$ python3 -q
>>> import numpy as np
>>> import numpy.linalg as la
>>> np.set_printoptions(precision=2, suppress=True, linewidth=200)
>>> m1 = np.load("x.npy")
>>> m1
array([[-5, -2, -2, -5,  0],
       [ 5, -4, -1, -3,  5],
       [-5, -3, -3,  4,  5],
       [-4, -4,  4,  3,  5],
       [-1, -1,  1, -5,  0]])
>>> round(np.abs(la.eigvals(m1)).max(), 2)
np.float64(7.23)
>>> (m1 + m1.T) / 2
array([[-5. ,  1.5, -3.5, -4.5, -0.5],
       [ 1.5, -4. , -2. , -3.5,  2. ],
       [-3.5, -2. , -3. ,  4. ,  3. ],
       [-4.5, -3.5,  4. ,  3. ,  0. ],
       [-0.5,  2. ,  3. ,  0. ,  0. ]])
>>> (m1 - m1.T) / 2
array([[ 0. , -3.5,  1.5, -0.5,  0.5],
       [ 3.5,  0. ,  1. ,  0.5,  3. ],
       [-1.5, -1. ,  0. ,  0. ,  2. ],
       [ 0.5, -0.5,  0. ,  0. ,  5. ],
       [-0.5, -3. , -2. , -5. ,  0. ]])
>>> assert m1 == m1.T
Traceback (most recent call last):
  File "<python-input-8>", line 1, in <module>
    assert m1 == m1.T
           ^^^^^^^^^^
ValueError: The truth value of an array with more than one element is ambiguous. Use a.any() or a.all()
>>> np.sort(np.abs(la.eigvals(m1)))
array([0.99, 6.61, 7.01, 7.01, 7.23])
>>> q, Rm = la.qr(m1)
>>> q.shape, Rm.shape
((5, 5), (5, 5))
>>> np.round(q @ Rm, 2) + 0
array([[-5., -2., -2., -5.,  0.],
       [ 5., -4., -1., -3.,  5.],
       [-5., -3., -3.,  4.,  5.],
       [-4., -4.,  4.,  3.,  5.],
       [-1., -1.,  1., -5.,  0.]])
>>> Y = la.inv(m1)
>>> np.round(la.slogdet(m1)[0], 2)
np.float64(-1.0)
>>> np.round(la.det(m1) * la.det(Y), 2)
np.float64(1.0)
>>> hat = np.triu(np.array([[4, 7, 4, 4, 7],
...     [1, 2, 8, 8, 8],
...     [1, 3, 4, 8, 7],
...     [8, 5, 5, 0, 3],
...     [6, 9, 7, 8, 6]]), 1) + np.eye(5)
>>> Y = hat @ m1 @ la.inv(hat)
>>> Y
array([[   -13.,     26.,   -154.,   1043.,  -2093.],
       [   -75.,    457.,  -3341.,  23385., -49814.],
       [   -44.,    266.,  -1916.,  13369., -28470.],
       [    -7.,     42.,   -301.,   2088.,  -4439.],
       [    -1.,      6.,    -43.,    295.,   -625.]])
>>> round(la.det(Y), 2)
np.float64(-2320.0)
>>> la.matrix_rank(Y)
np.int64(5)
>>> feats = np.arange(36).reshape(6, 6) + 3
>>> feats
array([[ 3,  4,  5,  6,  7,  8],
       [ 9, 10, 11, 12, 13, 14],
       [15, 16, 17, 18, 19, 20],
       [21, 22, 23, 24, 25, 26],
       [27, 28, 29, 30, 31, 32],
       [33, 34, 35, 36, 37, 38]])
>>> U, sv, Vt = la.svd(feats)
>>> np.argmax(sv[:-1] / (sv[1:] + 1e-6)) + 1
np.int64(2)
>>> Y = U[:, :2] @ np.diag(sv[:2]) @ Vt[:2]
>>> round(np.abs(feats - Y).max(), 2)
np.float64(0.0)
>>> round(la.norm(feats - Y) / la.norm(feats), 2)
np.float64(0.0)
>>> Y
array([[ 3.,  4.,  5.,  6.,  7.,  8.],
       [ 9., 10., 11., 12., 13., 14.],
       [15., 16., 17., 18., 19., 20.],
       [21., 22., 23., 24., 25., 26.],
       [27., 28., 29., 30., 31., 32.],
       [33., 34., 35., 36., 37., 38.]])
>>> np.argsort(-la.norm(feats, axis=0).round(6), kind="stable")[:3]
array([5, 4, 3])
>>> [round(float(x), 2) for x in la.svd(feats, compute_uv=False)[:3]]
[137.82, 4.57, 0.0]
>>> la.cond(feats) > 100
np.True_
>>> la.matrix_rank(feats, rtol=0.1)
np.int64(1)
>>> J = np.loadtxt("data.csv", delimiter=",")
>>> J
array([[0., 0., 1., 0., 0., 1.],
       [0., 0., 0., 1., 0., 0.],
       [1., 0., 0., 0., 0., 1.],
       [0., 1., 0., 0., 1., 0.],
       [0., 0., 0., 1., 0., 0.],
       [1., 0., 1., 0., 0., 0.]])
>>> # 2 blocks once reordered
>>> U, sv, Vt = la.svd(J)
>>> V = Vt[:(sv > 1e-8).sum()]
>>> rng = np.random.default_rng(58)
>>> x0 = J[2] + -3 * J[3] + rng.integers(2) * np.eye(6)[3]
>>> x0
array([ 1., -3.,  0.,  1., -3.,  1.])
>>> la.matrix_rank(np.vstack([J, x0]))
np.int64(5)
>>> np.round(V.T @ V, 2) + 0
array([[1. , 0. , 0. , 0. , 0. , 0. ],
       [0. , 0.5, 0. , 0. , 0.5, 0. ],
       [0. , 0. , 1. , 0. , 0. , 0. ],
       [0. , 0. , 0. , 1. , 0. , 0. ],
       [0. , 0.5, 0. , 0. , 0.5, 0. ],
       [0. , 0. , 0. , 0. , 0. , 1. ]])
>>> A = np.vander(np.arange(9) - 3, 4, increasing=True)
>>> A
array([[  1,  -3,   9, -27],
       [  1,  -2,   4,  -8],
       [  1,  -1,   1,  -1],
       [  1,   0,   0,   0],
       [  1,   1,   1,   1],
       [  1,   2,   4,   8],
       [  1,   3,   9,  27],
       [  1,   4,  16,  64],
       [  1,   5,  25, 125]])
>>> # column 3 is much longer than the rest
>>> idx = rng.permutation(4)
>>> Y = A[:, idx] * rng.choice([-1, 1], 4)
>>> Y
array([[  -9,    1,   27,   -3],
       [  -4,    1,    8,   -2],
       [  -1,    1,    1,   -1],
       [   0,    1,    0,    0],
       [  -1,    1,   -1,    1],
       [  -4,    1,   -8,    2],
       [  -9,    1,  -27,    3],
       [ -16,    1,  -64,    4],
       [ -25,    1, -125,    5]])
>>> U, _, Vt = la.svd(A.T @ Y)
>>> np.round(U @ Vt, 2) + 0
array([[ 0.,  1.,  0.,  0.],
       [ 0.,  0.,  0.,  1.],
       [-1.,  0.,  0.,  0.],
       [ 0.,  0., -1.,  0.]])
>>> idx
array([2, 0, 3, 1])
>>> hat = Y @ la.solve(Y.T @ Y, Y.T)
>>> np.allclose(hat @ hat, hat)
True
>>> Y = A / np.sqrt((A ** 2).mean(axis=1, keepdims=True))
>>> A - A.mean(axis=1, keepdims=True)
array([[  6.  ,   2.  ,  14.  , -22.  ],
       [  2.25,  -0.75,   5.25,  -6.75],
       [  1.  ,  -1.  ,   1.  ,  -1.  ],
       [  0.75,  -0.25,  -0.25,  -0.25],
       [  0.  ,   0.  ,   0.  ,   0.  ],
       [ -2.75,  -1.75,   0.25,   4.25],
       [ -9.  ,  -7.  ,  -1.  ,  17.  ],
       [-20.25, -17.25,  -5.25,  42.75],
       [-38.  , -34.  , -14.  ,  86.  ]])
>>> la.matrix_rank(A - A.mean(axis=1, keepdims=True))
np.int64(3)
>>> la.norm(Y, axis=1)
array([2., 2., 2., 2., 2., 2., 2., 2., 2.])
>>> Y[1]
array([ 0.22, -0.43,  0.87, -1.74])
>>> la.matrix_rank(Y) == la.matrix_rank(A)
np.True_
